$ ipython --no-banner

In [1]: import numpy as np

In [2]: import numpy.linalg as la

In [3]: np.set_printoptions(precision=1, suppress=True, linewidth=100, legacy="1.25")

In [4]: tidy = lambda a: np.round(a, 1) + 0

In [5]: E = np.array([[0.6, -0.4, -1.0, -1.2, -1.2, 0.5, 0.4, -0.3, -0.6, -0.1],
   ...:     [-0.6, -0.6, 1.3, 0.5, -1.6, -0.4, -1.3, 2.3, -0.2, -0.2],
   ...:     [0.7, 0.9, 0.4, 0.1, -1.4, -0.5, 0.5, 0.1, 0.5, -0.2],
   ...:     [0.2, 1.2, 1.1, 1.3, 2.1, -0.1, 0.1, 1.4, -0.3, -0.4],
   ...:     [0.5, 0.7, 0.3, 1.5, 0.8, -0.1, -0.5, 0.9, 1.7, -2.0],
   ...:     [-1.1, 0.7, 0.6, 0.3, -0.5, -0.7, -0.1, -0.1, 0.9, 0.4],
   ...:     [-0.2, 0.7, 1.1, 0.0, 0.7, -1.2, -1.0, 0.2, 0.3, -0.8],
   ...:     [-0.6, -1.3, 0.7, 0.3, -0.7, 1.8, 0.7, -0.9, -1.2, -0.5]])

In [6]: rng = np.random.default_rng(47028)

In [7]: E[3] = E[6] + 0.1 * rng.normal(size=10)

In [8]: tidy(E)
Out[8]: 
array([[ 0.6, -0.4, -1. , -1.2, -1.2,  0.5,  0.4, -0.3, -0.6, -0.1],
       [-0.6, -0.6,  1.3,  0.5, -1.6, -0.4, -1.3,  2.3, -0.2, -0.2],
       [ 0.7,  0.9,  0.4,  0.1, -1.4, -0.5,  0.5,  0.1,  0.5, -0.2],
       [-0.3,  0.6,  1. , -0.2,  0.7, -1.2, -1. ,  0.4,  0.3, -0.9],
       [ 0.5,  0.7,  0.3,  1.5,  0.8, -0.1, -0.5,  0.9,  1.7, -2. ],
       [-1.1,  0.7,  0.6,  0.3, -0.5, -0.7, -0.1, -0.1,  0.9,  0.4],
       [-0.2,  0.7,  1.1,  0. ,  0.7, -1.2, -1. ,  0.2,  0.3, -0.8],
       [-0.6, -1.3,  0.7,  0.3, -0.7,  1.8,  0.7, -0.9, -1.2, -0.5]])

In [9]: def softmax(z):
   ...:     e = np.exp(z - z.max(axis=-1, keepdims=True))
   ...:     return e / e.sum(axis=-1, keepdims=True)
   ...: 

In [10]: tidy(softmax(10 * E[1]))
Out[10]: array([0., 0., 0., 0., 0., 0., 0., 1., 0., 0.])

In [11]: tidy(softmax(E[1] + 2))
Out[11]: array([0. , 0. , 0.2, 0.1, 0. , 0. , 0. , 0.5, 0. , 0. ])

In [12]: tidy(softmax(E).sum(axis=1))
Out[12]: array([1., 1., 1., 1., 1., 1., 1., 1.])

In [13]: S = E @ E.T / np.sqrt(10)

In [14]: tidy(softmax(S + np.triu(np.full(S.shape, -np.inf), 1)))
Out[14]: 
array([[1. , 0. , 0. , 0. , 0. , 0. , 0. , 0. ],
       [0. , 1. , 0. , 0. , 0. , 0. , 0. , 0. ],
       [0.2, 0.2, 0.6, 0. , 0. , 0. , 0. , 0. ],
       [0. , 0.2, 0.1, 0.6, 0. , 0. , 0. , 0. ],
       [0. , 0. , 0. , 0.1, 0.8, 0. , 0. , 0. ],
       [0. , 0.2, 0.2, 0.2, 0.1, 0.3, 0. , 0. ],
       [0. , 0.1, 0.1, 0.3, 0.2, 0.1, 0.3, 0. ],
       [0.1, 0. , 0. , 0. , 0. , 0. , 0. , 0.8]])

In [15]: tidy(softmax(S))
Out[15]: 
array([[0.5, 0.1, 0.1, 0. , 0. , 0. , 0. , 0.2],
       [0. , 0.8, 0. , 0. , 0. , 0. , 0. , 0. ],
       [0.1, 0.1, 0.3, 0.1, 0.1, 0.1, 0.1, 0.1],
       [0. , 0.1, 0. , 0.3, 0.2, 0.1, 0.3, 0. ],
       [0. , 0. , 0. , 0.1, 0.8, 0. , 0.1, 0. ],
       [0. , 0.1, 0.1, 0.1, 0.1, 0.3, 0.1, 0. ],
       [0. , 0.1, 0.1, 0.3, 0.2, 0.1, 0.3, 0. ],
       [0.1, 0. , 0. , 0. , 0. , 0. , 0. , 0.8]])

In [16]: tidy(softmax(S)[1] @ E)
Out[16]: array([-0.5, -0.4,  1.2,  0.5, -1.3, -0.4, -1.1,  1.9, -0.1, -0.3])
